In [1]: import numpy as np

In [2]: np.set_printoptions(precision=1, suppress=True, linewidth=160)

In [3]: mat = np.array([[0.8, -0.9, -0.3],
   ...:     [0.7, -0.8, -0.1],
   ...:     [-0.3, 0.7, -0.4],
   ...:     [0.4, -0.6, 0.1],
   ...:     [0.0, -0.6, 0.7],
   ...:     [0.0, -0.1, 0.1],
   ...:     [0.9, 0.3, -1.0],
   ...:     [-0.5, 0.5, 0.2],
   ...:     [0.2, -0.4, 0.2],
   ...:     [-0.7, 0.2, 0.9],
   ...:     [-0.2, 0.9, -0.8],
   ...:     [-0.8, 0.9, -0.1],
   ...:     [0.2, 0.8, -0.9],
   ...:     [-0.5, 0.5, 0.2],
   ...:     [-0.3, 0.4, -0.1],
   ...:     [0.1, -0.3, 0.2],
   ...:     [-0.2, 0.0, 0.4],
   ...:     [1.0, -0.9, -1.0],
   ...:     [-0.4, 0.9, -0.8],
   ...:     [0.0, -0.1, 0.2]])

In [4]: cen = mat - mat.mean(axis=0)

In [5]: Uu, sig, VT = np.linalg.svd(cen, full_matrices=False)

In [6]: np.round(VT[0] * np.sign(VT[0, np.abs(VT[0]).argmax()]), 1) + 0
Out[6]: array([-0.6,  0.8,  0. ])

In [7]: np.round(cen.mean(axis=0), 1) + 0
Out[7]: array([0., 0., 0.])

In [8]: print((np.sign(Uu[:, 0]) == np.sign(Uu[0, 0])).astype(int))
[1 1 0 1 1 1 1 0 1 0 0 0 0 0 0 1 0 1 0 1]

In [9]: print(np.linalg.matrix_rank(cen))
3

In [10]: np.abs(VT[0]).argmax()
Out[10]: np.int64(1)

In [11]: sig
Out[11]: array([3.3, 2.7, 0.5])

In [12]: K = np.loadtxt("dump.csv", delimiter=",")

In [13]: K
Out[13]: 
array([[-0.8, -0.6],
       [-0.6,  0.8]])

In [14]: th = np.radians(180)

In [15]: Rm = np.eye(2)

In [16]: Rm[1, 1] = Rm[0, 0] = np.cos(th)

In [17]: Rm[1, 0], Rm[0, 1] = -np.sin(th), np.sin(th)

In [18]: Rm.round(1) + 0
Out[18]: 
array([[-1.,  0.],
       [ 0., -1.]])

In [19]: other = K @ Rm.T

In [20]: np.abs(other - K).max(axis=0)
Out[20]: array([1.6, 1.6])

In [21]: np.allclose(np.linalg.norm(K, axis=1), np.linalg.norm(other, axis=1))
Out[21]: True

In [22]: np.allclose(K @ K.T, other @ other.T)
Out[22]: True

In [23]: np.round(np.linalg.det(Rm), 1), np.trace(Rm)
Out[23]: (np.float64(1.0), np.float64(-2.0))

In [24]: print(np.linalg.svd(K, compute_uv=False), np.linalg.svd(other, compute_uv=False))
[1. 1.] [1. 1.]
